In [1]: import numpy as np

In [2]: from numpy import linalg as LA

In [3]: np.set_printoptions(precision=2, suppress=True, linewidth=120)

In [4]: K = np.load("sample8.npy")

In [5]: K
Out[5]: 
array([[ 0.93,  0.2 , -0.2 ,  0.07, -0.2 , -0.07],
       [ 0.2 ,  0.4 ,  0.6 , -0.2 ,  0.6 ,  0.2 ],
       [-0.2 ,  0.6 ,  0.4 ,  0.2 , -0.6 , -0.2 ],
       [ 0.07, -0.2 ,  0.2 ,  0.93,  0.2 ,  0.07],
       [-0.2 ,  0.6 , -0.6 ,  0.2 ,  0.4 , -0.2 ],
       [-0.07,  0.2 , -0.2 ,  0.07, -0.2 ,  0.93]])

In [6]: print(LA.svd(K, compute_uv=False))
[1. 1. 1. 1. 1. 1.]

In [7]: print(LA.norm(K, axis=0))
[1. 1. 1. 1. 1. 1.]

In [8]: LA.pinv(K)
Out[8]: 
array([[ 0.93,  0.2 , -0.2 ,  0.07, -0.2 , -0.07],
       [ 0.2 ,  0.4 ,  0.6 , -0.2 ,  0.6 ,  0.2 ],
       [-0.2 ,  0.6 ,  0.4 ,  0.2 , -0.6 , -0.2 ],
       [ 0.07, -0.2 ,  0.2 ,  0.93,  0.2 ,  0.07],
       [-0.2 ,  0.6 , -0.6 ,  0.2 ,  0.4 , -0.2 ],
       [-0.07,  0.2 , -0.2 ,  0.07, -0.2 ,  0.93]])

In [9]: vec = np.array([4, -5, -9, -3, 4, 8])

In [10]: rhs = K @ vec

In [11]: beta, lr = np.zeros(6), 1 / LA.norm(K, 2) ** 2

In [12]: for i in range(3):
    ...:     beta -= lr * K.T @ (K @ beta - rhs)
    ...:     if i % 1 == 0: print(i, round(LA.norm(K @ beta - rhs), 2))
    ...: 
0 0.0
1 0.0
2 0.0

In [13]: beta
Out[13]: array([ 4., -5., -9., -3.,  4.,  8.])

In [14]: W0 = np.load("dump.npy")

In [15]: W0
Out[15]: 
array([[-3,  0],
       [ 0, -1]])

In [16]: O, r_ = LA.qr(W0)

In [17]: O
Out[17]: 
array([[ 1.,  0.],
       [-0.,  1.]])

In [18]: abs(r_[0, 0]), round(LA.norm(W0[:, 0]), 2)
Out[18]: (np.float64(3.0), np.float64(3.0))

In [19]: print(np.abs(np.diag(r_)))
[3. 1.]

In [20]: r_
Out[20]: 
array([[-3.,  0.],
       [ 0., -1.]])

In [21]: evals, evecs = LA.eig(W0)

In [22]: np.sort(LA.eigvals(W0.T))
Out[22]: array([-3., -1.])

In [23]: np.prod(evals)
Out[23]: np.float64(3.0)

In [24]: evals
Out[24]: array([-3., -1.])

In [25]: E = np.loadtxt("data.csv", delimiter=",")

In [26]: print(E)
[[0.92 0.25 0.08]
 [0.25 0.07 0.02]
 [0.08 0.02 0.01]]

In [27]: proj = np.triu(np.array([[3, 3, 2], [0, 0, 2], [0, 3, 0]]), 1) + np.eye(3)

In [28]: out = proj @ E @ LA.inv(proj)

In [29]: LA.matrix_rank(out)
Out[29]: np.int64(1)

In [30]: np.round(np.poly(out), 2) + 0
Out[30]: array([ 1., -1.,  0.,  0.])

In [31]: U, sv, Vh = LA.svd(E)

In [32]: sv.round(2) + 0
Out[32]: array([1., 0., 0.])

In [33]: out = U[:, :1] @ np.diag(sv[:1]) @ Vh[:1]

In [34]: print(LA.matrix_rank(E, rtol=0.05))
1

In [35]: print(np.round(LA.norm(E - out) / LA.norm(E), 2))
0.0

In [36]: print(LA.matrix_rank(out))
1

In [37]: np.round(np.abs(E - out).max(), 2)
Out[37]: np.float64(0.0)

In [38]: rng = np.random.default_rng(6)

In [39]: m1 = rng.normal(size=(28, 6)) + 20 * np.array([-2, 0, -2, 2, 1, 3])

In [40]: m1
Out[40]: 
array([[-38.95,   1.78, -42.55,  39.86,  21.01,  61.35],
       [-39.35,   1.5 , -39.71,  40.55,  20.18,  58.93],
       [-40.85,   0.38, -40.58,  41.27,  21.29,  61.8 ],
       [-40.03,   1.38, -40.91,  39.18,  20.08,  60.28],
       [-41.6 ,  -1.73, -39.64,  39.14,  21.21,  60.39],
       [-39.69,   0.21, -39.1 ,  39.85,  21.09,  59.47],
       [-40.22,  -0.68, -39.4 ,  40.04,  19.14,  62.  ],
       [-40.36,  -0.12, -39.61,  41.75,  19.85,  60.7 ],
       [-39.9 ,  -1.46, -39.21,  41.02,  19.76,  59.98],
       [-41.5 ,  -1.52, -40.39,  40.63,  19.53,  60.29],
       [-39.03,   0.1 , -39.43,  41.45,  18.75,  60.74],
       [-41.88,   0.43, -39.8 ,  39.46,  18.92,  59.94],
       [-40.41,   0.1 , -40.91,  40.55,  18.96,  59.7 ],
       [-40.39,   1.27, -41.5 ,  39.59,  21.18,  59.34],
       [-41.24,   0.28, -40.29,  40.83,  19.08,  60.19],
       [-39.33,   1.04, -41.11,  41.42,  19.1 ,  58.49],
       [-40.95,   0.15, -40.32,  40.44,  20.5 ,  60.32],
       [-40.25,   1.81, -42.22,  38.27,  19.49,  58.74],
       [-42.56,  -0.8 , -40.75,  37.55,  20.86,  61.3 ],
       [-38.77,  -0.51, -39.85,  38.88,  20.21,  59.33],
       [-39.59,  -0.34, -38.97,  40.83,  21.24,  58.39],
       [-41.82,   0.4 , -40.58,  40.4 ,  20.3 ,  60.18],
       [-39.08,   0.56, -39.53,  39.11,  21.72,  60.13],
       [-38.89,   0.33, -38.73,  40.15,  20.22,  60.14],
       [-40.71,  -0.57, -40.15,  39.88,  19.02,  62.36],
       [-40.98,  -0.31, -37.55,  39.34,  20.77,  60.66],
       [-40.21,  -1.43, -41.55,  39.99,  20.42,  57.84],
       [-39.85,  -0.65, -39.1 ,  40.18,  19.2 ,  59.58]])

In [41]: U, sv, Vh = LA.svd(m1)

In [42]: sv
Out[42]: array([497.93,   6.82,   6.  ,   4.94,   4.53,   3.3 ])

In [43]: np.argmax(sv[:-1] / (sv[1:] + 1e-6)) + 1
Out[43]: np.int64(1)

In [44]: out = U[:, :1] @ np.diag(sv[:1]) @ Vh[:1]

In [45]: round(LA.norm(m1 - out, 2), 2), round(float(sv[1]), 2)
Out[45]: (np.float64(6.82), 6.82)

In [46]: T = np.stack([m1, -3 * m1, m1[::-1]])

In [47]: T.shape
Out[47]: (3, 28, 6)

In [48]: LA.matrix_rank(T)
Out[48]: array([6, 6, 6])

In [49]: LA.norm(T, axis=(1, 2))
Out[49]: array([ 498.07, 1494.21,  498.07])

In [50]: Ac = m1 - m1.mean(axis=0)

In [51]: evecs = LA.svd(Ac)[2][:1]

In [52]: out = Ac - Ac @ evecs.T @ evecs

In [53]: np.cov(Ac @ evecs.T, rowvar=False)
Out[53]: array(1.76)

In [54]: LA.norm(out, axis=1).round(6).argmax()
Out[54]: np.int64(18)

In [55]: arr = np.load("case12.npy")

In [56]: arr
Out[56]: 
array([[0, 0, 1, 1, 0],
       [0, 0, 0, 0, 0],
       [1, 0, 0, 1, 0],
       [1, 0, 1, 0, 0],
       [0, 0, 0, 0, 0]])

In [57]: print(np.all(LA.eigvalsh(arr) > 0))
False

In [58]: arr @ arr
Out[58]: 
array([[2, 0, 1, 1, 0],
       [0, 0, 0, 0, 0],
       [1, 0, 2, 1, 0],
       [1, 0, 1, 2, 0],
       [0, 0, 0, 0, 0]])

In [59]: print(np.flatnonzero(LA.matrix_power((arr != 0) + (arr.T != 0) + np.eye(5), 5)[1]))
[1]

In [60]: (arr != 0).astype(int)
Out[60]: 
array([[0, 0, 1, 1, 0],
       [0, 0, 0, 0, 0],
       [1, 0, 0, 1, 0],
       [1, 0, 1, 0, 0],
       [0, 0, 0, 0, 0]])

In [61]: np.sort(LA.eigvals(arr).real)
Out[61]: array([-1., -1.,  0.,  0.,  2.])

In [62]: np.allclose(arr[:-1].T @ LA.lstsq(arr[:-1].T, arr[-1])[0], arr[-1])
Out[62]: True

In [63]: np.round(arr @ LA.pinv(arr) @ arr, 2) + 0
Out[63]: 
array([[0., 0., 1., 1., 0.],
       [0., 0., 0., 0., 0.],
       [1., 0., 0., 1., 0.],
       [1., 0., 1., 0., 0.],
       [0., 0., 0., 0., 0.]])

In [64]: vec = np.array([-1, -3, -1])

In [65]: round((vec - E @ vec) @ (E @ vec), 2)
Out[65]: np.float64(0.0)

In [66]: E @ vec
Out[66]: array([-1.76, -0.48, -0.16])

In [67]: np.eye(3) - E
Out[67]: 
array([[ 0.08, -0.25, -0.08],
       [-0.25,  0.93, -0.02],
       [-0.08, -0.02,  0.99]])

In [68]: LA.eigvalsh(2 * E - np.eye(3))
Out[68]: array([-1., -1.,  1.])

In [69]: mat = np.loadtxt("w.csv", delimiter=",")

In [70]: mat
Out[70]: 
array([[ 0.09, -0.09,  0.03, -0.15,  0.15, -0.15, -0.09],
       [-0.09,  0.09, -0.03,  0.15, -0.15,  0.15,  0.09],
       [ 0.03, -0.03,  0.01, -0.05,  0.05, -0.05, -0.03],
       [-0.15,  0.15, -0.05,  0.24, -0.24,  0.24,  0.15],
       [ 0.15, -0.15,  0.05, -0.24,  0.24, -0.24, -0.15],
       [-0.15,  0.15, -0.05,  0.24, -0.24,  0.24,  0.15],
       [-0.09,  0.09, -0.03,  0.15, -0.15,  0.15,  0.09]])

In [71]: np.diff(mat, axis=0)
Out[71]: 
array([[-0.17,  0.17, -0.06,  0.29, -0.29,  0.29,  0.17],
       [ 0.12, -0.12,  0.04, -0.19,  0.19, -0.19, -0.12],
       [-0.17,  0.17, -0.06,  0.29, -0.29,  0.29,  0.17],
       [ 0.29, -0.29,  0.1 , -0.49,  0.49, -0.49, -0.29],
       [-0.29,  0.29, -0.1 ,  0.49, -0.49,  0.49,  0.29],
       [ 0.06, -0.06,  0.02, -0.1 ,  0.1 , -0.1 , -0.06]])

In [72]: print(np.unravel_index(np.abs(mat).argmax(), mat.shape))
(np.int64(3), np.int64(3))

In [73]: LA.matrix_rank(mat)
Out[73]: np.int64(1)

In [74]: mat.sum(axis=0)
Out[74]: array([-0.2 ,  0.2 , -0.07,  0.34, -0.34,  0.34,  0.2 ])

In [75]: np.round(LA.svd(mat, compute_uv=False), 2) + 0
Out[75]: array([1., 0., 0., 0., 0., 0., 0.])

In [76]: round(float(np.abs(mat).max()), 2)
Out[76]: 0.24

In [77]: U, sv, Vh = LA.svd(mat)

In [78]: evecs = Vh[:(sv > 1e-8).sum()]

In [79]: vec = mat[2] + -3 * mat[1] + rng.integers(2) * np.eye(7)[0]

In [80]: vec
Out[80]: array([ 1.29, -0.29,  0.1 , -0.49,  0.49, -0.49, -0.29])

In [81]: round(LA.norm(vec - evecs.T @ evecs @ vec), 2)
Out[81]: np.float64(0.96)
